% ipython --no-banner

In [1]: import numpy as np

In [2]: from numpy import linalg as LA

In [3]: np.set_printoptions(suppress=True, linewidth=140)

In [4]: rnd = lambda a: np.round(a, 3) + 0

In [5]: F = np.load("mat.npy")

In [6]: print(F)
[[-0.668 -4.622  1.786]
 [-1.432 -3.299  3.474]
 [-1.105 -4.74  -1.145]
 [-1.352  4.169 -2.407]
 [-3.759  2.25  -2.41 ]
 [ 3.443  3.554 -0.72 ]
 [ 0.295  3.888  3.13 ]
 [ 2.355  0.185  4.407]
 [-1.954 -0.85  -4.523]
 [ 3.87  -1.79  -2.612]
 [ 3.72   0.688 -3.27 ]
 [ 3.671 -3.382 -0.288]
 [-1.06   3.117 -3.763]
 [-0.95  -1.028 -4.8  ]
 [-2.483 -4.011 -1.657]
 [ 2.616 -0.647 -4.212]
 [ 0.969 -4.472 -2.015]
 [ 4.305 -2.136 -1.379]
 [-0.57   4.82  -1.203]
 [-4.101 -2.766 -0.727]
 [-4.225 -1.769  2.005]
 [-2.607 -3.817  1.905]
 [ 4.365 -2.383 -0.52 ]
 [-4.036  2.553  1.48 ]
 [-1.851  4.591  0.705]
 [-1.633 -4.703  0.466]
 [ 2.481  1.828 -3.937]
 [-1.655 -3.542  3.117]
 [-0.722  3.979  2.941]
 [ 2.874 -2.617  3.145]]

In [7]: idx = F[:, 0] > np.median(F[:, 0])

In [8]: f = F[idx].mean(axis=0) - F[~idx].mean(axis=0)

In [9]: print(idx.astype(int))
[1 0 0 0 0 1 1 1 0 1 1 1 0 0 0 1 1 1 1 0 0 0 1 0 0 0 1 0 1 1]

In [10]: print(((F - F.mean(axis=0)) @ f > 0).astype(int))
[0 0 0 0 0 1 1 1 0 1 1 1 0 0 0 1 1 1 1 0 0 0 1 0 0 0 1 0 1 1]

In [11]: A2 = np.c_[F[:, :2] @ np.array([[-3, -7], [5, 9]]), np.array([-1, -2, 1, 2, 1, 3, -3, 0, 1, -1, -2, -1, 2, 1, -2, 1, 1, 0, -3, 2, 1, 2, 0, 1, 1, -2, -3, -3, -2, 0])]

In [12]: print(rnd(A2))
[[-21.106 -36.922  -1.   ]
 [-12.199 -19.667  -2.   ]
 [-20.385 -34.925   1.   ]
 [ 24.901  46.985   2.   ]
 [ 22.527  46.563   1.   ]
 [  7.441   7.885   3.   ]
 [ 18.555  32.927  -3.   ]
 [ -6.14  -14.82    0.   ]
 [  1.612   6.028   1.   ]
 [-20.56  -43.2    -1.   ]
 [ -7.72  -19.848  -2.   ]
 [-27.923 -56.135  -1.   ]
 [ 18.765  35.473   2.   ]
 [ -2.29   -2.602   1.   ]
 [-12.606 -18.718  -2.   ]
 [-11.083 -24.135   1.   ]
 [-25.267 -47.031   1.   ]
 [-23.595 -49.359   0.   ]
 [ 25.81   47.37   -3.   ]
 [ -1.527   3.813   2.   ]
 [  3.83   13.654   1.   ]
 [-11.264 -16.104   2.   ]
 [-25.01  -52.002   0.   ]
 [ 24.873  51.229   1.   ]
 [ 28.508  54.276   1.   ]
 [-18.616 -30.896  -2.   ]
 [  1.697  -0.915  -3.   ]
 [-12.745 -20.293  -3.   ]
 [ 22.061  40.865  -2.   ]
 [-21.707 -43.671   0.   ]]

In [13]: print(LA.matrix_rank(np.c_[F, A2]))
4

In [14]: print(rnd(LA.norm(LA.qr(F)[0].T @ A2, axis=0) ** 2 / ((A2 ** 2).sum(axis=0) + 1e-12)))
[1.    1.    0.104]

In [15]: arr = np.minimum.outer(np.arange(1, 5), np.arange(1, 5)) * -1

In [16]: print(arr)
[[-1 -1 -1 -1]
 [-1 -2 -2 -2]
 [-1 -2 -3 -3]
 [-1 -2 -3 -4]]

In [17]: evals, V = LA.eigh(arr)

In [18]: vec = np.array([4, 3, 3, 2])

In [19]: print(rnd(vec @ arr @ vec / (vec @ vec)), rnd(evals[0]), rnd(evals[-1]))
-6.237 -8.291 -0.283

In [20]: print(rnd(V * np.abs(evals) @ V.T))
[[1. 1. 1. 1.]
 [1. 2. 2. 2.]
 [1. 2. 3. 3.]
 [1. 2. 3. 4.]]

In [21]: print(rnd(LA.eigvalsh(arr[1:, 1:])))
[-7.892 -0.786 -0.323]

In [22]: A = np.array([[7, 0, 0, 0, 0],
    ...:     [3, 9, 0, 0, 0],
    ...:     [6, 5, 7, 0, 0],
    ...:     [5, 7, 0, 3, 0],
    ...:     [6, 5, 1, 4, 8]])

In [23]: print(A)
[[7 0 0 0 0]
 [3 9 0 0 0]
 [6 5 7 0 0]
 [5 7 0 3 0]
 [6 5 1 4 8]]

In [24]: print(LA.matrix_power(A, 2))
[[ 49   0   0   0   0]
 [ 48  81   0   0   0]
 [ 99  80  49   0   0]
 [ 71  84   0   9   0]
 [131 118  15  44  64]]

In [25]: print(np.trace(A))
34

In [26]: print(np.allclose(A, A.T))
False

In [27]: print(np.allclose(A @ A.T, A.T @ A))
False

In [28]: A.inv()
---------------------------------------------------------------------------
AttributeError                            Traceback (most recent call last)
Cell In[28], line 1
----> 1 A.inv()

AttributeError: 'numpy.ndarray' object has no attribute 'inv'

In [29]: print(rnd(LA.det(A)))
10584.0

In [30]: print(rnd(np.sort(np.abs(LA.eigvals(A)))))
[3. 7. 7. 8. 9.]

In [31]: data = np.loadtxt("sample1.csv", delimiter=",")

In [32]: print(rnd(data))
[[ 0.033  0.854 -2.109]
 [ 0.854 -2.147  3.617]
 [-2.109  3.617 -4.886]]

In [33]: print(rnd(LA.eigvalsh(data).min()))
-8.0

In [34]: print(np.all(LA.eigvalsh(data) > 0))
False

In [35]: A2 = np.array([[2, 2], [-2, -2], [-1, -1]])

In [36]: print(np.vstack([data, A2.T]).shape)
(5, 3)

In [37]: print(rnd(A2.T @ data.T))
[[ 0.467  2.385 -6.566]
 [ 0.467  2.385 -6.566]]

In [38]: print(rnd(np.einsum("ik,kj->ij", data, A2)))
[[ 0.467  0.467]
 [ 2.385  2.385]
 [-6.566 -6.566]]

In [39]: print(LA.matrix_rank(np.vstack([data, A2.T])))
3

In [40]: print(rnd(np.einsum("ij->j", data)))
[-1.222  2.323 -3.377]

In [41]: print(LA.lstsq(data[:-1].T, data[-1])[2])
2

In [42]: print(rnd(data @ LA.pinv(data) @ data))
[[ 0.033  0.854 -2.109]
 [ 0.854 -2.147  3.617]
 [-2.109  3.617 -4.886]]

In [43]: U, sig, VT = LA.svd(data)

In [44]: print(np.argmax(sig[:-1] / (sig[1:] + 1e-6)) + 1)
2

In [45]: print(rnd(sig))
[8. 1. 0.]

In [46]: A2 = U[:, :2] @ np.diag(sig[:2]) @ VT[:2]

In [47]: print(rnd(LA.norm(data - A2, 2)), rnd(sig[2]))
0.0 0.0

In [48]: print(rnd(A2))
[[ 0.033  0.854 -2.109]
 [ 0.854 -2.147  3.617]
 [-2.109  3.617 -4.886]]

In [49]: print(rnd(LA.det(A2)))
0.0

In [50]: assert A2 == A2.T
---------------------------------------------------------------------------
ValueError                                Traceback (most recent call last)
Cell In[50], line 1
----> 1 assert A2 == A2.T

ValueError: The truth value of an array with more than one element is ambiguous. Use a.any() or a.all()

In [51]: print(rnd(np.abs(LA.eigvals(A2)).max()))
8.0

In [52]: print(rnd(LA.matrix_power(A2, 4)))
[[  293.176  -585.432   877.32 ]
 [ -585.432  1170.424 -1755.24 ]
 [  877.32  -1755.24   2633.4  ]]

In [53]: A2.inv()
---------------------------------------------------------------------------
AttributeError                            Traceback (most recent call last)
Cell In[53], line 1
----> 1 A2.inv()

AttributeError: 'numpy.ndarray' object has no attribute 'inv'

In [54]: print(rnd((A2 + A2.T) / 2))
[[ 0.033  0.854 -2.109]
 [ 0.854 -2.147  3.617]
 [-2.109  3.617 -4.886]]

In [55]: mat = np.load("dump.npy")

In [56]: print(mat)
[[1 0 0 0 0]
 [0 0 1 0 0]
 [0 1 0 0 0]
 [0 0 0 0 1]
 [0 0 0 1 0]]

In [57]: print(rnd(LA.norm(mat, axis=1)))
[1. 1. 1. 1. 1.]

In [58]: print(rnd(LA.norm(mat[3], 1)), rnd(LA.norm(mat[3], np.inf)))
1.0 1.0

In [59]: print(LA.norm(mat, axis=1).argmax())
0

In [60]: print(rnd(LA.norm(mat[3] - mat[4])))
1.414

In [61]: vec = np.array([-9, 6, 2, 5, -7])

In [62]: target = mat @ vec

In [63]: print(target)
[-9  2  6 -7  5]

In [64]: print(rnd(LA.solve(mat.T, mat[1])))
[0. 1. 0. 0. 0.]

In [65]: print(rnd(LA.solve(mat, mat[:, 3])))
[0. 0. 0. 1. 0.]

In [66]: rng = np.random.default_rng(434042)

In [67]: idx = rng.permutation(5)

In [68]: A2 = mat[:, idx] * rng.choice([-1, 1], 5)

In [69]: print(A2)
[[ 0 -1  0  0  0]
 [ 0  0  0 -1  0]
 [ 0  0  0  0 -1]
 [-1  0  0  0  0]
 [ 0  0  1  0  0]]

In [70]: U, _, VT = LA.svd(mat.T @ A2)

In [71]: print(rnd(LA.lstsq(mat, A2)[0]))
[[ 0. -1.  0.  0.  0.]
 [ 0.  0.  0.  0. -1.]
 [ 0.  0.  0. -1.  0.]
 [ 0.  0.  1.  0.  0.]
 [-1.  0.  0.  0.  0.]]

In [72]: print(U @ VT)
[[ 0. -1.  0.  0.  0.]
 [ 0.  0.  0.  0. -1.]
 [ 0.  0.  0. -1.  0.]
 [ 0.  0.  1.  0.  0.]
 [-1.  0.  0.  0.  0.]]

In [73]: feats = np.load("data.npy")

In [74]: print(feats)
[[ -8   4  -7  -7]
 [-10   2  -9  -9]
 [-11   1 -10 -10]
 [ -9   3  -8  -8]
 [ -7   5  -6  -6]]

In [75]: U, sig, VT = LA.svd(feats)

In [76]: V = VT[:(sig > 1e-8).sum()]

In [77]: vec = feats[3] + -2 * feats[0] + rng.integers(2) * np.eye(4)[1]

In [78]: print(vec)
[ 7. -4.  6.  6.]

In [79]: print(LA.matrix_rank(np.vstack([feats, vec])))
3

In [80]: print(rnd(np.diag(V.T @ V)))
[0.376 0.995 0.314 0.314]

In [81]: print(rnd(LA.norm(vec - V.T @ V @ vec)))
0.072
